% python3 -q
>>> import numpy as np
>>> import numpy.linalg as la
>>> np.set_printoptions(suppress=True, linewidth=100)
>>> mat = np.array([[0.8, -0.5, -0.6, -0.7, -2.6, -0.7],
...     [-0.8, 0.9, 0.0, -0.2, 1.4, 0.5],
...     [-0.3, 1.5, -1.3, 0.6, -0.6, 0.9],
...     [-0.3, -0.2, 1.2, -0.2, -0.5, 1.5],
...     [-1.4, 0.0, -0.8, -0.4, -1.0, -1.5],
...     [-0.8, -0.8, 1.2, 0.1, -0.6, -0.2],
...     [-0.4, 1.4, -0.3, 0.1, -1.1, 0.4]])
>>> mat[:, 0] *= 5
>>> mat
array([[ 4. , -0.5, -0.6, -0.7, -2.6, -0.7],
       [-4. ,  0.9,  0. , -0.2,  1.4,  0.5],
       [-1.5,  1.5, -1.3,  0.6, -0.6,  0.9],
       [-1.5, -0.2,  1.2, -0.2, -0.5,  1.5],
       [-7. ,  0. , -0.8, -0.4, -1. , -1.5],
       [-4. , -0.8,  1.2,  0.1, -0.6, -0.2],
       [-2. ,  1.4, -0.3,  0.1, -1.1,  0.4]])
>>> other = np.c_[mat[:, :1] @ np.array([[1]]), np.array([0, 1, 1, 3, 0, 0, 0])]
>>> other
array([[ 4. ,  0. ],
       [-4. ,  1. ],
       [-1.5,  1. ],
       [-1.5,  3. ],
       [-7. ,  0. ],
       [-4. ,  0. ],
       [-2. ,  0. ]])
>>> np.round(la.norm(other - mat @ la.lstsq(mat, other)[0], axis=0), 4) + 0
array([0.    , 0.2102])
>>> np.round(la.norm(la.qr(mat)[0].T @ other, axis=0) ** 2 / ((other ** 2).sum(axis=0) + 1e-12), 4)
array([1.   , 0.996])
>>> np.round(la.lstsq(mat, other[:, 0])[0], 4) + 0
array([1., 0., 0., 0., 0., 0.])
>>> la.matrix_rank(np.c_[mat, other])
np.int64(7)
>>> hat = mat @ la.solve(mat.T @ mat, mat.T)
>>> la.matrix_rank(np.eye(7) - hat)
np.int64(1)
>>> vec = np.array([0, 3, 2, 3, 3, 0])
>>> a = np.maximum(mat @ vec, 0)
>>> np.round(np.maximum(mat @ (3 * vec), 0), 4)
array([ 0. , 18.9,  5.7,  0. ,  0. ,  0. ,  1.8])
>>> a.round(4)
array([0. , 6.3, 1.9, 0. , 0. , 0. , 0.6])
>>> np.round(mat.T @ a, 4)
array([-29.25,   9.36,  -2.65,  -0.06,   7.02,   5.1 ])
>>> rng = np.random.default_rng(2097)
>>> z = rng.permutation(6)
>>> other = mat[:, z] * rng.choice([-1, 1], 6)
>>> other
array([[-2.6,  0.7,  4. ,  0.7, -0.5, -0.6],
       [ 1.4, -0.5, -4. ,  0.2,  0.9,  0. ],
       [-0.6, -0.9, -1.5, -0.6,  1.5, -1.3],
       [-0.5, -1.5, -1.5,  0.2, -0.2,  1.2],
       [-1. ,  1.5, -7. ,  0.4,  0. , -0.8],
       [-0.6,  0.2, -4. , -0.1, -0.8,  1.2],
       [-1.1, -0.4, -2. , -0.1,  1.4, -0.3]])
>>> U, _, Vh = la.svd(mat.T @ other)
>>> np.round(la.lstsq(mat, other)[0], 4) + 0
array([[ 0.,  0.,  1.,  0.,  0.,  0.],
       [ 0.,  0.,  0.,  0.,  1.,  0.],
       [ 0.,  0.,  0.,  0.,  0.,  1.],
       [ 0.,  0.,  0., -1.,  0.,  0.],
       [ 1.,  0.,  0.,  0.,  0.,  0.],
       [ 0., -1.,  0.,  0.,  0.,  0.]])
>>> z
array([4, 5, 0, 3, 1, 2])
>>> np.round(U @ Vh, 4) + 0
array([[ 0.,  0.,  1.,  0.,  0.,  0.],
       [ 0.,  0.,  0.,  0.,  1.,  0.],
       [ 0.,  0.,  0.,  0.,  0.,  1.],
       [ 0.,  0.,  0., -1.,  0.,  0.],
       [ 1.,  0.,  0.,  0.,  0.,  0.],
       [ 0., -1.,  0.,  0.,  0.,  0.]])
>>> vec = np.array([7, 8, 7, 1, 5, 7])
>>> rhs = mat @ vec
>>> rhs.round(4)
array([  1.2, -10.5,  -3.7,   4.1, -70.5, -30.3,  -7.5])
>>> try:
...     la.solve(mat, rhs)
... except la.LinAlgError as e:
...     print("failed:", e)
... 
failed: Last 2 dimensions of the array must be square
>>> rhs = rhs + 0.02 * rng.normal(size=7)
>>> rhs.round(4)
array([  1.2079, -10.4876,  -3.7317,   4.1079, -70.5045, -30.2582,  -7.4719])
>>> b, *_ = la.lstsq(mat, rhs)
>>> [round(float(la.norm(la.solve(mat.T @ mat + lam * np.eye(6), mat.T @ rhs))), 2) for lam in (0, 1, 10, 100)]
[15.42, 13.16, 8.79, 3.52]
>>> b.round()
array([7., 8., 7., 1., 5., 7.])
>>> K = np.loadtxt("out15.csv", delimiter=",")
>>> print(K.round(4))
[[0.5904 0.4217 0.253 ]
 [0.4217 0.3012 0.1807]
 [0.253  0.1807 0.1084]]
>>> # symmetric, so the eigenvalues are real
>>> vec = np.array([3, 2, 3])
>>> np.round(K @ K @ vec, 4)
array([3.3735, 2.4096, 1.4458])
>>> np.round(K @ vec, 4)
array([3.3735, 2.4096, 1.4458])
>>> print(np.trace(K))
1.0
>>> print(np.round(np.eye(3) - K, 4))
[[ 0.4096 -0.4217 -0.253 ]
 [-0.4217  0.6988 -0.1807]
 [-0.253  -0.1807  0.8916]]
>>> t = np.radians(90)
>>> R = np.eye(3)
>>> R[1, 1] = R[2, 2] = np.cos(t)
>>> R[1, 2], R[2, 1] = -np.sin(t), np.sin(t)
>>> R.round(4) + 0
array([[ 1.,  0.,  0.],
       [ 0.,  0., -1.],
       [ 0.,  1.,  0.]])
>>> other = K @ R.T
>>> np.allclose(K @ K.T, other @ other.T)
True
>>> np.round(la.det(R), 4), np.trace(R)
(np.float64(1.0), np.float64(1.0))
>>> E = np.load("data.npy")
>>> E
array([[0, 1, 0],
       [0, 0, 1],
       [1, 0, 0]])
>>> # columns are unit length and at right angles
>>> z = rng.permutation(3)
>>> other = E[:, z] * rng.choice([-1, 1], 3)
>>> other
array([[ 0,  1,  0],
       [ 0,  0, -1],
       [-1,  0,  0]])
>>> U, _, Vh = la.svd(E.T @ other)
>>> U @ Vh
array([[-1.,  0.,  0.],
       [ 0.,  1.,  0.],
       [ 0.,  0., -1.]])
>>> print(z)
[0 1 2]
>>> np.round(la.lstsq(E, other)[0], 4)
array([[-1.,  0.,  0.],
       [ 0.,  1.,  0.],
       [ 0.,  0., -1.]])
